% python3 -q
>>> import numpy as np
>>> import numpy.linalg as la
>>> np.set_printoptions(suppress=True, linewidth=120)
>>> def tidy(a):
...     return np.round(a, 1) + 0
... 
>>> m1 = np.load("w.npy")
>>> m1
array([[-2.,  1.,  0.],
       [ 0., -2.,  1.],
       [ 0.,  0., -2.]])
>>> tidy(la.det(m1.T))
np.float64(-8.0)
>>> np.kron(np.eye(2, dtype=int), m1)
array([[-2.,  1.,  0., -0.,  0.,  0.],
       [ 0., -2.,  1.,  0., -0.,  0.],
       [ 0.,  0., -2.,  0.,  0., -0.],
       [-0.,  0.,  0., -2.,  1.,  0.],
       [ 0., -0.,  0.,  0., -2.,  1.],
       [ 0.,  0., -0.,  0.,  0., -2.]])
>>> np.poly(m1)
array([ 1.,  6., 12.,  8.])
>>> np.einsum("ij,ji->", m1, m1)
np.float64(12.0)
>>> tidy(la.det(m1[::-1]))
np.float64(8.0)
>>> np.einsum("ii->", m1)
np.float64(-6.0)
>>> tidy(la.det(2 * m1)), tidy(la.det(m1))
(np.float64(-64.0), np.float64(-8.0))
>>> tidy(np.abs(la.eigvals(m1)).max())
np.float64(2.0)
>>> (m1 - m1.T) / 2
array([[ 0. ,  0.5,  0. ],
       [-0.5,  0. ,  0.5],
       [ 0. , -0.5,  0. ]])
>>> tidy(np.sort(np.abs(la.eigvals(m1))))
array([2., 2., 2.])
>>> np.allclose(m1 @ m1.T, m1.T @ m1)
False
>>> tidy(la.det(m1))
np.float64(-8.0)
>>> np.trace(m1)
np.float64(-6.0)
>>> tidy(la.matrix_power(m1, 3))
array([[-8., 12., -6.],
       [ 0., -8., 12.],
       [ 0.,  0., -8.]])
>>> w, evecs = la.eig(m1)
>>> tidy(np.sort(la.eigvals(la.inv(m1))))
array([-0.5, -0.5, -0.5])
>>> m1 @ evecs[:, 0] - w[0] * evecs[:, 0]
array([0., 0., 0.])
>>> tidy(np.sort(la.eigvals(m1 @ m1)))
array([4., 4., 4.])
>>> tidy(np.sort(la.eigvals(m1.T)))
array([-2., -2., -2.])
>>> np.diff(m1, axis=0)
array([[ 2., -3.,  1.],
       [ 0.,  2., -3.]])
>>> np.unravel_index(np.abs(m1).argmax(), m1.shape)
(np.int64(0), np.int64(0))
>>> m1.shape
(3, 3)
>>> np.abs(m1).max()
np.float64(2.0)
>>> Y = np.array([[-2, -2, -2, 0], [-1, 1, -2, 0], [1, 0, -2, 0], [0, -1, 0, 1]])
>>> A = np.triu(Y, 1)
>>> A
array([[ 0, -2, -2,  0],
       [ 0,  0, -2,  0],
       [ 0,  0,  0,  0],
       [ 0,  0,  0,  0]])
>>> A.ravel(order="F")
array([ 0,  0,  0,  0, -2,  0,  0,  0, -2, -2,  0,  0,  0,  0,  0,  0])
>>> blk = A.reshape(4, 2, -1)
>>> blk.transpose(1, 0, 2)
array([[[ 0, -2],
        [ 0,  0],
        [ 0,  0],
        [ 0,  0]],

       [[-2,  0],
        [-2,  0],
        [ 0,  0],
        [ 0,  0]]])
>>> blk.shape
(4, 2, 2)
>>> vec = np.array([1, 5, 3, 2])
>>> A @ np.ones(4)
array([-4., -2.,  0.,  0.])
>>> np.einsum("ij,j->i", A, vec)
array([-16,  -6,   0,   0])
>>> (A * vec).sum(axis=1)
array([-16,  -6,   0,   0])
>>> A @ (2 * vec)
array([-32, -12,   0,   0])
>>> A * vec
array([[  0, -10,  -6,   0],
       [  0,   0,  -6,   0],
       [  0,   0,   0,   0],
       [  0,   0,   0,   0]])
>>> (A @ vec).argmax()
np.int64(2)
>>> np.sign((A @ vec).round(6))
array([-1, -1,  0,  0])
>>> W1 = np.array([[-1, 2, -5, -4, -1, 5],
...     [5, 1, 3, -1, -2, 4],
...     [-5, -4, -5, 1, -2, -1]])
>>> beta = np.array([-1, 1, 1, -2, 0, -1])
>>> act = np.maximum(m1 @ W1 + beta, 0)
>>> (act > 0).astype(int)
array([[1, 0, 1, 1, 0, 0],
       [0, 0, 0, 1, 1, 0],
       [1, 1, 1, 0, 1, 1]])
>>> tidy((act > 0).mean(axis=0))
array([0.7, 0.3, 0.7, 0.7, 0.7, 0.3])
>>> act
array([[ 6.,  0., 14.,  5.,  0.,  0.],
       [ 0.,  0.,  0.,  1.,  2.,  0.],
       [ 9.,  9., 11.,  0.,  4.,  1.]])
>>> basis = np.array([[2, -3, -3],
...     [-4, -1, 3],
...     [-1, 4, -3],
...     [-4, 3, 0],
...     [-4, -2, 1],
...     [-5, -1, 4]])
>>> W1 @ basis
array([[-10, -34,  43],
       [ -5,  -7,  -7],
       [ 20,   7,  12]])
>>> (act @ basis).round(6).argmax(axis=1)
array([1, 2, 1])
>>> act @ basis
array([[-22.,  53., -60.],
       [-12.,  -1.,   2.],
       [-50.,  -1., -25.]])
>>> np.allclose(A[:-1].T @ la.lstsq(A[:-1].T, A[-1])[0], A[-1])
True
>>> np.unique(A.round(6), axis=0).shape
(3, 4)
>>> tidy(np.sort(la.eigvals(A).real))
array([0., 0., 0., 0.])
>>> (A != 0).astype(int)
array([[0, 1, 1, 0],
       [0, 0, 1, 0],
       [0, 0, 0, 0],
       [0, 0, 0, 0]])
>>> tidy(la.det(A))
np.float64(0.0)
>>> (la.matrix_power((A != 0) + (A.T != 0) + np.eye(4), 4) > 0).astype(int)
array([[1, 1, 1, 0],
       [1, 1, 1, 0],
       [1, 1, 1, 0],
       [0, 0, 0, 1]])
>>> J = np.loadtxt("run17.csv", delimiter=",")
>>> tidy(J)
array([[ 0.6,  0.1, -0.3,  0.4, -0.1, -0.3,  0.6],
       [ 0.1,  1. ,  0.1, -0.1,  0. ,  0.1, -0.1],
       [-0.3,  0.1,  0.8,  0.3, -0.1, -0.2,  0.4],
       [ 0.4, -0.1,  0.3,  0.6,  0.1,  0.3, -0.6],
       [-0.1,  0. , -0.1,  0.1,  1. , -0.1,  0.1],
       [-0.3,  0.1, -0.2,  0.3, -0.1,  0.8,  0.4],
       [ 0.6, -0.1,  0.4, -0.6,  0.1,  0.4,  0.2]])
>>> # symmetric
>>> Y = J / np.sqrt((J ** 2).mean(axis=1, keepdims=True))
>>> tidy(J - J.mean(axis=1, keepdims=True))
array([[ 0.4, -0.1, -0.4,  0.3, -0.2, -0.4,  0.4],
       [-0.1,  0.8, -0.1, -0.2, -0.1, -0.1, -0.3],
       [-0.4, -0.1,  0.7,  0.1, -0.2, -0.3,  0.2],
       [ 0.3, -0.2,  0.1,  0.4,  0. ,  0.1, -0.7],
       [-0.2, -0.1, -0.2, -0.1,  0.8, -0.2,  0. ],
       [-0.4, -0.1, -0.3,  0.1, -0.2,  0.7,  0.2],
       [ 0.5, -0.2,  0.2, -0.7,  0. ,  0.2,  0.1]])
>>> la.matrix_rank(Y) == la.matrix_rank(J)
np.True_
>>> tidy(Y[2])
array([-0.7,  0.1,  2.2,  0.7, -0.1, -0.4,  0.9])
>>> feats = np.load("case2.npy")
>>> feats
array([[ 4,  4,  4,  4],
       [ 4,  8,  8,  8],
       [ 4,  8, 12, 12],
       [ 4,  8, 12, 16]])
>>> Y = feats[0, 0] * feats[1:] - np.outer(feats[1:, 0], feats[0])
>>> Y
array([[ 0, 16, 16, 16],
       [ 0, 16, 32, 32],
       [ 0, 16, 32, 48]])
>>> feats[:, 0] / feats[0, 0]
array([1., 1., 1., 1.])
>>> la.matrix_rank(Y), la.matrix_rank(feats)
(np.int64(3), np.int64(4))
>>> arr = np.array([[-0.3, 0.9, -0.2, -0.1],
...     [-2.2, -0.8, -0.1, 1.3],
...     [0.6, 1.4, -0.9, 1.1],
...     [0.4, 0.9, -1.8, -1.2],
...     [-0.6, -0.1, -0.3, -1.0],
...     [-0.7, 0.6, 0.1, 0.5],
...     [-0.6, 1.6, 0.4, 0.4],
...     [1.7, -1.2, -0.8, 0.3],
...     [0.9, 2.0, 1.8, -1.0],
...     [0.3, -0.1, 1.1, -0.3],
...     [1.9, 0.0, -0.4, 0.8],
...     [0.3, 0.3, -1.0, -1.9],
...     [-0.6, 0.0, -1.3, -0.5],
...     [-1.1, -1.1, 0.2, -1.1],
...     [-0.4, 0.3, -2.8, 0.8],
...     [-0.1, -0.3, -0.7, -0.4],
...     [-1.5, -0.9, -2.3, 0.9],
...     [0.5, 0.1, -0.2, -0.5],
...     [-1.4, -0.1, 0.5, -0.7],
...     [-0.2, 0.5, 0.6, 0.8],
...     [-1.5, 0.1, 1.9, 0.6]])
>>> rng = np.random.default_rng(870638)
>>> arr[:, 0] = 3 * arr[:, 2] + 0.1 * rng.normal(size=21)
>>> tidy(arr)
array([[-0.7,  0.9, -0.2, -0.1],
       [-0.3, -0.8, -0.1,  1.3],
       [-2.6,  1.4, -0.9,  1.1],
       [-5.6,  0.9, -1.8, -1.2],
       [-0.9, -0.1, -0.3, -1. ],
       [ 0.2,  0.6,  0.1,  0.5],
       [ 1.1,  1.6,  0.4,  0.4],
       [-2.4, -1.2, -0.8,  0.3],
       [ 5.4,  2. ,  1.8, -1. ],
       [ 3.2, -0.1,  1.1, -0.3],
       [-1.3,  0. , -0.4,  0.8],
       [-3. ,  0.3, -1. , -1.9],
       [-3.9,  0. , -1.3, -0.5],
       [ 0.7, -1.1,  0.2, -1.1],
       [-8.5,  0.3, -2.8,  0.8],
       [-2. , -0.3, -0.7, -0.4],
       [-6.9, -0.9, -2.3,  0.9],
       [-0.6,  0.1, -0.2, -0.5],
       [ 1.3, -0.1,  0.5, -0.7],
       [ 1.9,  0.5,  0.6,  0.8],
       [ 5.7,  0.1,  1.9,  0.6]])
>>> labels = arr[:, 1] > np.median(arr[:, 1])
>>> r0 = arr[labels].mean(axis=0) - arr[~labels].mean(axis=0)
>>> tidy(r0)
array([-0.7,  1.3, -0.2,  0. ])
>>> np.argsort(-np.abs(r0).round(6), kind="stable")
array([1, 0, 2, 3])
>>> labels.astype(int)
array([1, 0, 1, 1, 0, 1, 1, 0, 1, 0, 0, 1, 0, 0, 1, 0, 0, 0, 0, 1, 0])
>>> tidy((((arr - arr.mean(axis=0)) @ r0 > 0) == labels).mean())
np.float64(0.7)
